$ ipython --no-banner

In [1]: import numpy as np

In [2]: np.set_printoptions(precision=2, suppress=True, linewidth=200, sign=" ")

In [3]: u = np.array([2, -3, -2])

In [4]: F = np.array([np.roll(u, i) for i in range(3)])

In [5]: F
Out[5]: 
array([[ 2, -3, -2],
       [-2,  2, -3],
       [-3, -2,  2]])

In [6]: x = np.array([-2, 1, 0])

In [7]: target = F @ x

In [8]: target
Out[8]: array([-7,  6,  4])

In [9]: np.round(np.linalg.solve(F, target), 2) + 0
Out[9]: array([-2.,  1.,  0.])

In [10]: np.linalg.solve(F, target + F[:, 2])
Out[10]: array([-2.,  1.,  1.])

In [11]: data = np.array([[1.0, 5.0, 0.0], [5.0, 0.0, 5.0], [0.0, 5.0, 2.0]])

In [12]: w, V = np.linalg.eig(data)

In [13]: np.sort(np.linalg.eigvals(data.T))
Out[13]: array([-6.37,  1.49,  7.88])

In [14]: np.round(data @ V[:, 0] - w[0] * V[:, 0], 2) + 0
Out[14]: array([ 0.,  0.,  0.])

In [15]: np.sort(np.linalg.eigvals(np.linalg.inv(data)))
Out[15]: array([-0.16,  0.13,  0.67])

In [16]: w, V = np.linalg.eigvalsh(data)
Traceback (most recent call last):
  Cell In[16], line 1
    w, V = np.linalg.eigvalsh(data)
ValueError: too many values to unpack (expected 2)


In [17]: w, V = np.linalg.eigh(data)

In [18]: (w > 1e-8).sum(), (w < -1e-8).sum()
Out[18]: (np.int64(2), np.int64(1))

In [19]: np.linalg.eigvalsh(data + -1 * np.eye(3))
Out[19]: array([-7.37,  0.49,  6.88])

In [20]: np.round(w.sum(), 2), np.trace(data)
Out[20]: (np.float64(3.0), np.float64(3.0))

In [21]: np.round(V.T @ V, 2) + 0
Out[21]: 
array([[ 1.,  0.,  0.],
       [ 0.,  1.,  0.],
       [ 0.,  0.,  1.]])

In [22]: np.linalg.eigvalsh(data @ data)
Out[22]: array([  2.23,  40.64,  62.13])

In [23]: np.round(V @ np.diag(w) @ V.T, 2) + 0
Out[23]: 
array([[ 1.,  5.,  0.],
       [ 5.,  0.,  5.],
       [ 0.,  5.,  2.]])

In [24]: np.linalg.svd(data, compute_uv=False)
Out[24]: array([ 7.88,  6.37,  1.49])

In [25]: np.unique(w.round(6) + 0, return_counts=True)[1]
Out[25]: array([ 1,  1,  1])

In [26]: np.abs(V[:, -1])
Out[26]: array([ 0.48,  0.67,  0.57])

In [27]: x = np.array([5, -9, 9])

In [28]: target = data @ x

In [29]: target
Out[29]: array([-40.,  70., -27.])

In [30]: np.linalg.solve(data, target + data[:, 0])
Out[30]: array([ 6., -9.,  9.])

In [31]: np.linalg.solve(data, data[:, 1])
Out[31]: array([ 0.,  1.,  0.])

In [32]: other = data / np.linalg.norm(data, axis=1, keepdims=True)

In [33]: C2 = other @ other.T

In [34]: (C2 - 2 * np.eye(3)).round(6).argmax(axis=1)
Out[34]: array([ 2,  2,  0])

In [35]: np.argwhere(np.triu(np.abs(C2) > 0.95, 1))
Out[35]: array([], shape=(0, 2), dtype=int64)

In [36]: other = np.array([[2, -3], [2, -1], [3, -1], [0, 1]])

In [37]: cent = np.array([[1, 1, 1], [1, 0, 2]])

In [38]: M = other @ cent

In [39]: M
Out[39]: 
array([[-1,  2, -4],
       [ 1,  2,  0],
       [ 2,  3,  1],
       [ 1,  0,  2]])

In [40]: round(np.linalg.norm(M[2], 1), 2), round(float(np.linalg.norm(M[2], np.inf)), 2)
Out[40]: (np.float64(6.0), 3.0)

In [41]: np.linalg.norm(M, axis=1)
Out[41]: array([ 4.58,  2.24,  3.74,  2.24])

In [42]: np.linalg.norm(M, axis=0)
Out[42]: array([ 2.65,  4.12,  4.58])

In [43]: np.round(np.linalg.norm(M, 2), 2)
Out[43]: np.float64(5.04)

In [44]: M[2] @ M[1]
Out[44]: np.int64(8)

In [45]: round(np.linalg.norm(M, "nuc"), 2)
Out[45]: np.float64(9.47)

In [46]: rank = np.linalg.matrix_rank(M)

In [47]: rank
Out[47]: np.int64(2)

In [48]: N = np.linalg.svd(M)[2][rank:].T

In [49]: N.shape
Out[49]: (3, 1)

In [50]: np.linalg.matrix_rank(M.T @ M), np.linalg.matrix_rank(M @ M.T)
Out[50]: (np.int64(2), np.int64(2))

In [51]: np.round(M @ N, 2) + 0
Out[51]: 
array([[ 0.],
       [ 0.],
       [ 0.],
       [ 0.]])

In [52]: U, s, vt = np.linalg.svd(M, full_matrices=False)

In [53]: np.allclose(U * s @ vt, M)
Out[53]: True

In [54]: A = np.load("a.npy")

In [55]: A
Out[55]: 
array([[ 0.,  0.,  0.],
       [ 0., -2.,  0.],
       [ 0.,  2.,  1.]])

In [56]: A[1] @ A[0]
Out[56]: np.float64(0.0)

In [57]: round(np.linalg.norm(A, 2), 2)
Out[57]: np.float64(2.92)

In [58]: np.linalg.norm(A, axis=1).argmax()
Out[58]: np.int64(2)

In [59]: u = np.array([-2, -1])

In [60]: np.array([np.convolve(row, u, "same") for row in A])
Out[60]: 
array([[ 0.,  0.,  0.],
       [ 0.,  4.,  2.],
       [ 0., -4., -4.]])

In [61]: np.polyval(u, A[1])
Out[61]: array([-1.,  3., -1.])

In [62]: np.correlate(A[1], A[2], "full")
Out[62]: array([ 0., -2., -4.,  0.,  0.])
